>>> import numpy as np
>>> from numpy import linalg as LA
>>> np.set_printoptions(suppress=True, linewidth=140)
>>> W0 = np.loadtxt("data.csv", delimiter=",")
>>> print(W0)
[[-1.  1.  0.  0.]
 [ 0. -1.  1.  0.]
 [ 0.  0. -1.  1.]
 [ 0.  0.  0. -1.]]
>>> # triangular: eigenvalues sit on the diagonal
>>> vals, evecs = LA.eig(W0)
>>> print(np.round(np.sort(LA.eigvals(LA.inv(W0))), 1))
[-1. -1. -1. -1.]
>>> print(vals)
[-1. -1. -1. -1.]
>>> x0 = np.array([5, 9, 2, 9])
>>> print((W0 * x0).sum(axis=1))
[ 4. -7.  7. -9.]
>>> print((W0 @ x0).argmax())
2
>>> print(W0 @ (2 * x0))
[  8. -14.  14. -18.]
>>> print(np.sign((W0 @ x0).round(6)))
[ 1. -1.  1. -1.]
>>> print(LA.norm(W0 @ x0) <= LA.norm(W0, 2) * LA.norm(x0) + 1e-9)
True
>>> print(W0 @ x0)
[ 4. -7.  7. -9.]
>>> print(W0 * x0)
[[-5.  9.  0.  0.]
 [ 0. -9.  2.  0.]
 [ 0.  0. -2.  9.]
 [ 0.  0.  0. -9.]]
>>> A2 = W0 / LA.norm(W0, axis=1, keepdims=True)
>>> C2 = A2 @ A2.T
>>> print((np.abs(C2) > 0.9).astype(int))
[[1 0 0 0]
 [0 1 0 0]
 [0 0 1 0]
 [0 0 0 1]]
>>> print(np.round(LA.norm(A2, axis=1), 1))
[1. 1. 1. 1.]
>>> A = np.load("m.npy")
>>> print(A)
[[ -5.1  -0.9  -4.8   4.7]
 [  7.1  -5.   -8.    7.3]
 [-10.1   8.   -1.5  -9.5]]
>>> A2 = A / np.sqrt((A ** 2).mean(axis=1, keepdims=True))
>>> print(LA.matrix_rank(A - A.mean(axis=1, keepdims=True)))
3
>>> print(np.round(A.sum(axis=0), 1))
[ -8.1   2.1 -14.3   2.5]
>>> print(np.unravel_index(np.abs(A).argmax(), A.shape))
(np.int64(2), np.int64(0))
>>> print(LA.matrix_rank(A))
3
>>> print(A.shape)
(3, 4)
>>> print(np.abs(A).max())
10.1
>>> print(np.round(LA.svd(A, compute_uv=False), 1))
[20.   9.9  5. ]
>>> data = np.load("case11.npy")
>>> print(data)
[[ 2.  1.  1.  1.  3.]
 [ 2.  0.  0. -1. -1.]
 [ 0.  2.  1.  1.  1.]
 [ 0.  0.  0.  7.  0.]
 [ 0.  0.  0.  2.  2.]]
>>> left, sig, VT = LA.svd(W0, full_matrices=False)
>>> print(np.abs(left[:, 0]).round(6).argmax())
1
>>> print(np.round(VT @ VT.T, 1) + 0)
[[1. 0. 0. 0.]
 [0. 1. 0. 0.]
 [0. 0. 1. 0.]
 [0. 0. 0. 1.]]
>>> print(sig.round(1))
[1.9 1.5 1.  0.3]
>>> print(np.round(left.T @ left, 1) + 0)
[[1. 0. 0. 0.]
 [0. 1. 0. 0.]
 [0. 0. 1. 0.]
 [0. 0. 0. 1.]]
>>> print(np.allclose(left * sig @ VT, W0))
True
>>> print((sig > 1e-8).sum())
4
>>> m1 = np.load("block7.npy")
>>> print(m1)
[[ 3  0  3  0  3  0]
 [-1  1 -1  1 -1  1]
 [-1 -2 -1 -2 -1 -2]
 [ 3  0  3  0  3  0]
 [-1  1 -1  1 -1  1]
 [-1 -2 -1 -2 -1 -2]]
>>> # columns 0 and 2 are equal
>>> A2 = m1 / np.sqrt((m1 ** 2).mean(axis=1, keepdims=True))
>>> print(m1 - m1.mean(axis=1, keepdims=True))
[[ 1.5 -1.5  1.5 -1.5  1.5 -1.5]
 [-1.   1.  -1.   1.  -1.   1. ]
 [ 0.5 -0.5  0.5 -0.5  0.5 -0.5]
 [ 1.5 -1.5  1.5 -1.5  1.5 -1.5]
 [-1.   1.  -1.   1.  -1.   1. ]
 [ 0.5 -0.5  0.5 -0.5  0.5 -0.5]]
>>> print(LA.matrix_rank(m1 - m1.mean(axis=1, keepdims=True)))
1
>>> print(LA.matrix_rank(A2) == LA.matrix_rank(m1))
True
>>> rng = np.random.default_rng(190)
>>> F = (rng.random((2, 2)) < 0.3) + np.eye(2)
>>> F /= F.sum(axis=1, keepdims=True)
>>> print(F)
[[0.5 0.5]
 [0.  1. ]]
>>> # a transition matrix
>>> x0 = np.array([3, 1])
>>> y = F @ x0
>>> print(y)
[2. 1.]
>>> print(np.round(LA.solve(F, y), 1))
[3. 1.]
>>> A2 = F / np.sqrt((F ** 2).mean(axis=1, keepdims=True))
>>> print(F - F.mean(axis=1, keepdims=True))
[[ 0.   0. ]
 [-0.5  0.5]]
>>> M = np.array([[0, -2, 0, 1], [-2, 0, 1, 0], [0, 2, 0, 2], [2, 0, 2, 0]])
>>> w1 = np.array([[3, 4, 3], [4, 0, 1], [3, 3, 1], [5, 1, 3]])
>>> coef = np.array([2, 3, 2])
>>> H = np.maximum(M @ w1 + coef, 0)
>>> print(H)
[[ 0  4  3]
 [ 0  0  0]
 [20  5 10]
 [14 17 10]]
>>> print((H > 0).astype(int))
[[0 1 1]
 [0 0 0]
 [1 1 1]
 [1 1 1]]
>>> cent = np.array([[2, 2], [-3, 1], [-3, -1]])
>>> print(H @ cent)
[[-21   1]
 [  0   0]
 [ -5  35]
 [-53  35]]
>>> x0 = np.array([3, -2, -9])
>>> y = H @ x0
>>> print(np.round(LA.lstsq(H, y)[0], 1))
[ 3. -2. -9.]
>>> print(np.round(LA.pinv(H) @ H, 1) + 0)
[[1. 0. 0.]
 [0. 1. 0.]
 [0. 0. 1.]]
>>> print(np.round(LA.solve(H.T @ H, H.T @ y), 1))
[ 3. -2. -9.]
>>> y = y + 0.3 * rng.normal(size=4)
>>> print(y.round(1) + 0)
[-35.4   0.  -40.4 -81.3]
>>> coef, *_ = LA.lstsq(H, y)
>>> print(round(LA.norm(y - H @ coef), 1))
0.0
>>> print(coef.round())
[ 3. -2. -9.]
>>> print([round(float(LA.norm(LA.solve(H.T @ H + lam * np.eye(3), H.T @ y))), 2) for lam in (0, 1, 10, 100)])
[9.99, 8.08, 4.63, 3.06]
>>> E = np.array([[18, 18, 12], [18, 18, 12], [18, 18, 12], [6, 6, 4]])
>>> def softmax(z):
...     e = np.exp(z - z.max(axis=-1, keepdims=True))
...     return e / e.sum(axis=-1, keepdims=True)
... 
>>> print(np.round(softmax(E[0] + -1), 1) + 0)
[0.5 0.5 0. ]
>>> print(np.round(softmax(E[0]), 1) + 0)
[0.5 0.5 0. ]
>>> print(np.round(softmax(10 * E[0]), 1) + 0)
[0.5 0.5 0. ]
>>> scores = E @ E.T / np.sqrt(3)
>>> print(np.round(softmax(scores + np.triu(np.full(scores.shape, -np.inf), 1)), 1) + 0)
[[1.  0.  0.  0. ]
 [0.5 0.5 0.  0. ]
 [0.3 0.3 0.3 0. ]
 [0.3 0.3 0.3 0. ]]
>>> print(softmax(scores).round(6).argmax(axis=1))
[0 0 0 0]
>>> print(np.round(softmax(scores), 1) + 0)
[[0.3 0.3 0.3 0. ]
 [0.3 0.3 0.3 0. ]
 [0.3 0.3 0.3 0. ]
 [0.3 0.3 0.3 0. ]]
>>> A2 = np.array([[-1, 0, 3], [2, 2, -1], [-2, 3, -3]])
>>> print(LA.matrix_rank(np.vstack([E, A2.T])))
3
>>> print(np.einsum("ik,kj->ji", E, A2))
[[-6 -6 -6 -2]
 [72 72 72 24]
 [ 0  0  0  0]]
>>> print(np.vstack([E, A2.T]).shape)
(7, 3)
>>> print(A2.T @ E.T)
[[-6 -6 -6 -2]
 [72 72 72 24]
 [ 0  0  0  0]]
>>> left, sig, VT = LA.svd(E)
>>> print(np.argmax(sig[:-1] / (sig[1:] + 1e-6)) + 1)
1
>>> A2 = left[:, :1] @ np.diag(sig[:1]) @ VT[:1]
>>> print(round(float(LA.norm(E - A2) / LA.norm(E)), 1))
0.0
>>> print(LA.matrix_rank(E, rtol=0.05))
1
>>> print(round(np.abs(E - A2).max(), 1))
0.0
>>> print(A2.round(1))
[[18. 18. 12.]
 [18. 18. 12.]
 [18. 18. 12.]
 [ 6.  6.  4.]]
>>> print(np.argsort(-LA.norm(E, axis=0).round(6), kind="stable")[:3])
[0 1 2]
>>> print(LA.cond(E) > 100)
True
>>> print(LA.matrix_rank(E, rtol=0.1))
1
>>> K = np.array([[0, 0, 0, 0, 0, 0],
...     [0, 0, 0, 0, 0, 0],
...     [0, 0, 0, 0, 0, 0],
...     [-2, 1, -2, -2, 1, -2],
...     [1, 1, 0, 1, 1, 0],
...     [1, 2, -2, 1, 2, -2]])
>>> print(K)
[[ 0  0  0  0  0  0]
 [ 0  0  0  0  0  0]
 [ 0  0  0  0  0  0]
 [-2  1 -2 -2  1 -2]
 [ 1  1  0  1  1  0]
 [ 1  2 -2  1  2 -2]]
>>> # row 1 repeats row 0
>>> x0 = np.array([1, 0, 0, 2, 1, 1])
>>> print(K @ x0)
[ 0  0  0 -7  4  3]
>>> print(K * x0)
[[ 0  0  0  0  0  0]
 [ 0  0  0  0  0  0]
 [ 0  0  0  0  0  0]
 [-2  0  0 -4  1 -2]
 [ 1  0  0  2  1  0]
 [ 1  0  0  2  2 -2]]
>>> A2 = np.array([[-2, -1], [1, 1], [-2, -2], [-1, -2], [0, 2], [1, 1]])
>>> print(np.einsum("ik,kj->ij", K, A2))
[[ 0  0]
 [ 0  0]
 [ 0  0]
 [ 9 11]
 [-2  0]
 [ 1  5]]
>>> print(K @ A2)
[[ 0  0]
 [ 0  0]
 [ 0  0]
 [ 9 11]
 [-2  0]
 [ 1  5]]
>>> print(np.einsum("ij->j", K))
[ 0  4 -4  0  4 -4]
>>> left, sig, VT = LA.svd(K)
>>> print(np.argmax(sig[:-1] / (sig[1:] + 1e-6)) + 1)
3
>>> print(sig.round(1) + 0)
[5.1 3.6 0.6 0.  0.  0. ]
>>> A2 = left[:, :3] @ np.diag(sig[:3]) @ VT[:3]
>>> print(A2.round(1) + 0)
[[ 0.  0.  0.  0.  0.  0.]
 [ 0.  0.  0.  0.  0.  0.]
 [ 0.  0.  0.  0.  0.  0.]
 [-2.  1. -2. -2.  1. -2.]
 [ 1.  1.  0.  1.  1.  0.]
 [ 1.  2. -2.  1.  2. -2.]]
>>> print(round(float(LA.norm(K - A2, 2)), 1), round(float(sig[3]), 1))
0.0 0.0
>>> print(LA.matrix_rank(A2))
3
>>> t = np.radians(120)
>>> Rm = np.eye(6)
>>> Rm[2, 2] = Rm[3, 3] = np.cos(t)
>>> Rm[2, 3], Rm[3, 2] = -np.sin(t), np.sin(t)
>>> print(Rm.round(1))
[[ 1.   0.   0.   0.   0.   0. ]
 [ 0.   1.   0.   0.   0.   0. ]
 [ 0.   0.  -0.5 -0.9  0.   0. ]
 [ 0.   0.   0.9 -0.5  0.   0. ]
 [ 0.   0.   0.   0.   1.   0. ]
 [ 0.   0.   0.   0.   0.   1. ]]
>>> A2 = K @ Rm.T
>>> print(np.round(LA.det(Rm), 1), np.round(np.trace(Rm), 1))
1.0 3.0
>>> print(A2.round(1))
[[ 0.   0.   0.   0.   0.   0. ]
 [ 0.   0.   0.   0.   0.   0. ]
 [ 0.   0.   0.   0.   0.   0. ]
 [-2.   1.   2.7 -0.7  1.  -2. ]
 [ 1.   1.  -0.9 -0.5  1.   0. ]
 [ 1.   2.   0.1 -2.2  2.  -2. ]]
